In [1]: import numpy as np

In [2]: from numpy import linalg as LA

In [3]: np.set_printoptions(precision=1, suppress=True, linewidth=100, legacy="1.25")

In [4]: def tidy(a):
   ...:     return np.round(a, 1) + 0
   ...: 

In [5]: m1 = np.array([[1, 3, 2], [1, 3, 2], [2, 1, 0]])

In [6]: print(m1)
[[1 3 2]
 [1 3 2]
 [2 1 0]]

In [7]: rank = LA.matrix_rank(m1)

In [8]: print(rank)
2

In [9]: ns = LA.svd(m1)[2][rank:].T

In [10]: print(tidy(m1 @ ns))
[[0.]
 [0.]
 [0.]]

In [11]: print([int(LA.matrix_rank(m1[:, :j + 1])) for j in range(3)])
[1, 2, 2]

In [12]: print([int(LA.matrix_rank(m1[:i])) for i in range(1, len(m1) + 1)])
[1, 1, 2]

In [13]: print(ns.shape)
(3, 1)

In [14]: print([int(LA.matrix_rank(np.delete(m1, i, axis=0))) for i in range(3)])
[2, 2, 1]

In [15]: print(tidy(np.sort(np.abs(LA.eigvals(m1)))))
[0.  1.2 5.2]

In [16]: print((m1 + m1.T) / 2)
[[1.  2.  2. ]
 [2.  3.  1.5]
 [2.  1.5 0. ]]

In [17]: print(m1 @ m1)
[[ 8 14  8]
 [ 8 14  8]
 [ 3  9  6]]

In [18]: assert m1 == m1.T
Traceback (most recent call last):
  Cell In[18], line 1
    assert m1 == m1.T
ValueError: The truth value of an array with more than one element is ambiguous. Use a.any() or a.all()


In [19]: print(tidy(np.abs(LA.eigvals(m1)).max()))
5.2

In [20]: print(np.allclose(m1, m1.T))
False

In [21]: print(tidy(LA.eigvals(m1)))
[ 5.2 -1.2  0. ]

In [22]: print(tidy(LA.det(m1[::-1])))
0.0

In [23]: print(tidy(LA.eigvals(m1).sum().real))
4.0

In [24]: print(np.einsum("ij,ji->", m1, m1))
28

In [25]: print(tidy(np.poly(m1)))
[ 1. -4. -6.  0.]

In [26]: print(np.einsum("ii->", m1))
4

In [27]: print(tidy(LA.det(m1.T)))
0.0

In [28]: U, sv, Vh = LA.svd(m1)

In [29]: vecs = Vh[:(sv > 1e-8).sum()]

In [30]: rng = np.random.default_rng(1279)

In [31]: x = m1[0] + 5 * m1[2] + rng.integers(2) * np.eye(3)[1]

In [32]: print(x)
[11.  8.  2.]

In [33]: print(tidy(LA.norm(x - vecs.T @ vecs @ x)))
0.0

In [34]: W0 = rng.normal(size=(25, 4)) + 20 * np.array([-7, -2, 9, -1])

In [35]: print(tidy(W0))
[[-137.4  -39.   180.5  -21.3]
 [-140.4  -41.8  178.8  -19.3]
 [-140.5  -41.5  181.1  -18.5]
 [-141.4  -40.   179.3  -21.1]
 [-139.1  -41.   179.5  -19. ]
 [-140.1  -39.2  179.2  -21.3]
 [-139.4  -39.1  180.   -20.1]
 [-140.1  -40.2  180.8  -20.2]
 [-139.9  -40.7  180.4  -21.4]
 [-141.   -40.1  179.8  -19.5]
 [-140.8  -39.9  180.1  -19.7]
 [-141.6  -40.1  180.3  -18.7]
 [-139.2  -40.7  180.3  -20.7]
 [-139.7  -40.4  181.   -17.8]
 [-141.8  -40.1  179.8  -20.3]
 [-140.2  -40.7  178.4  -18.3]
 [-141.2  -38.4  180.8  -21.2]
 [-140.   -39.9  179.6  -22.1]
 [-140.5  -41.1  180.3  -20.5]
 [-140.   -41.2  178.5  -18.6]
 [-139.8  -39.3  181.3  -20.8]
 [-138.6  -39.4  178.2  -19.8]
 [-140.3  -41.8  180.   -21.1]
 [-140.1  -39.3  179.7  -20.9]
 [-139.9  -41.1  180.6  -21. ]]

In [36]: idx = W0[:, 3] > np.median(W0[:, 3])

In [37]: f = W0[idx].mean(axis=0) - W0[~idx].mean(axis=0)

In [38]: print(tidy((((W0 - W0.mean(axis=0)) @ f > 0) == idx).mean()))
0.9

In [39]: print(idx.astype(int))
[0 1 1 0 1 0 1 1 0 1 1 1 0 1 0 1 0 0 0 1 0 1 0 0 0]

In [40]: print(((W0 - W0.mean(axis=0)) @ f > 0).astype(int))
[0 1 1 0 1 0 0 0 0 1 1 1 0 1 0 1 0 0 0 1 0 1 0 0 0]
